% python3 -q
>>> import numpy as np
>>> np.set_printoptions(suppress=True, linewidth=200)
>>> m1 = np.loadtxt("x.csv", delimiter=",")
>>> m1
array([[ -0.5, -11.2,   6.2],
       [ -0.6, -13.8,   7.3],
       [ 13.6, -15.1,  -8.8],
       [ -7.5,   3.5,  -8.4],
       [ 13.7, -14.6,  -9. ],
       [ 13. , -14.3, -10. ],
       [ -0.4, -12.6,   4.7],
       [ 12.4, -14.8,  -8.8],
       [ -0.8, -14.7,   6.7],
       [ -0.4, -12.8,   7.7],
       [ 12.4, -14. ,  -8.6],
       [ 12.9, -15.4,  -9.6],
       [ -6.3,   2.8,  -7.6],
       [ 11.7, -15.3,  -9.1],
       [ -7.8,   2.2,  -7.4],
       [ 10.5, -15.6,  -9.2],
       [ 10.5, -15.9,  -9. ],
       [ 11.1, -16.6,  -9.1],
       [ -8.7,   4. ,  -9. ],
       [ -5.2,   4.1,  -8.3],
       [ -0.6, -11.9,   5.4],
       [ 12.6, -15.2,  -9.3],
       [ -6.7,   4.2,  -7.2],
       [ -6.5,   2.7,  -7.4],
       [ 12.2, -14.6,  -9.4],
       [ 12.7, -16.8,  -9.9],
       [ -6.1,   3.5,  -8.4]])
>>> f = np.array([4, -2, -2])
>>> np.round(np.polyval(f, m1[16]), 1)
array([ 418., 1041.,  340.])
>>> np.round(np.cross(m1[16, :3], m1[15, :3]), 1)
array([5.9, 2.1, 3.2])
>>> data = np.loadtxt("mat.csv", delimiter=",")
>>> data
array([[ 3.3,  1.1,  1.3],
       [ 3. ,  0.8,  2.2],
       [ 2.7,  0.8,  1.6],
       [ 3.8,  0.6,  2. ],
       [ 3. ,  0.9,  1.8],
       [ 3. ,  0.6,  2. ],
       [ 3.4,  0.7,  2.1],
       [ 0.8,  0.2, -0.2],
       [ 1.5, -0.2, -0.1],
       [ 1. ,  0.2, -0.4],
       [ 0.9, -0.1, -0.1],
       [ 1.2,  0.2, -0.1],
       [ 1.3, -0.1, -0.6],
       [ 1.3,  0.2, -0.1],
       [ 0.8,  1.8,  2.2],
       [ 0.7,  1.4,  2.1],
       [ 1. ,  1.5,  1.9],
       [ 1. ,  1.8,  1.7],
       [ 1.1,  1.8,  2.1],
       [ 1.4,  2.1,  2.3],
       [ 1. ,  2.7,  1.6]])
>>> Xc = (data - data.mean(axis=0)) / data.std(axis=0)
>>> np.round(Xc.std(axis=0), 1)
array([1., 1., 1.])
>>> np.argwhere(np.abs(Xc) > 2)
array([[20,  1]])
>>> b = np.linalg.lstsq(np.delete(Xc, 2, axis=1), Xc[:, 2])[0]
>>> b.round(1)
array([0.5, 0.8])
>>> round(float(1 - np.var(Xc[:, 2] - np.delete(Xc, 2, axis=1) @ b)), 1)
0.8
>>> x = np.array([0, 2, 2])
>>> rhs = data @ x
>>> b, lr = np.zeros(3), 1 / np.linalg.norm(data, 2) ** 2
>>> for i in range(20):
...     b -= lr * data.T @ (data @ b - rhs)
...     if i % 5 == 0: print(i, round(np.linalg.norm(data @ b - rhs), 1))
... 
0 8.5
5 3.6
10 1.5
15 0.6
>>> np.round(np.linalg.cond(data), 1)
np.float64(6.7)
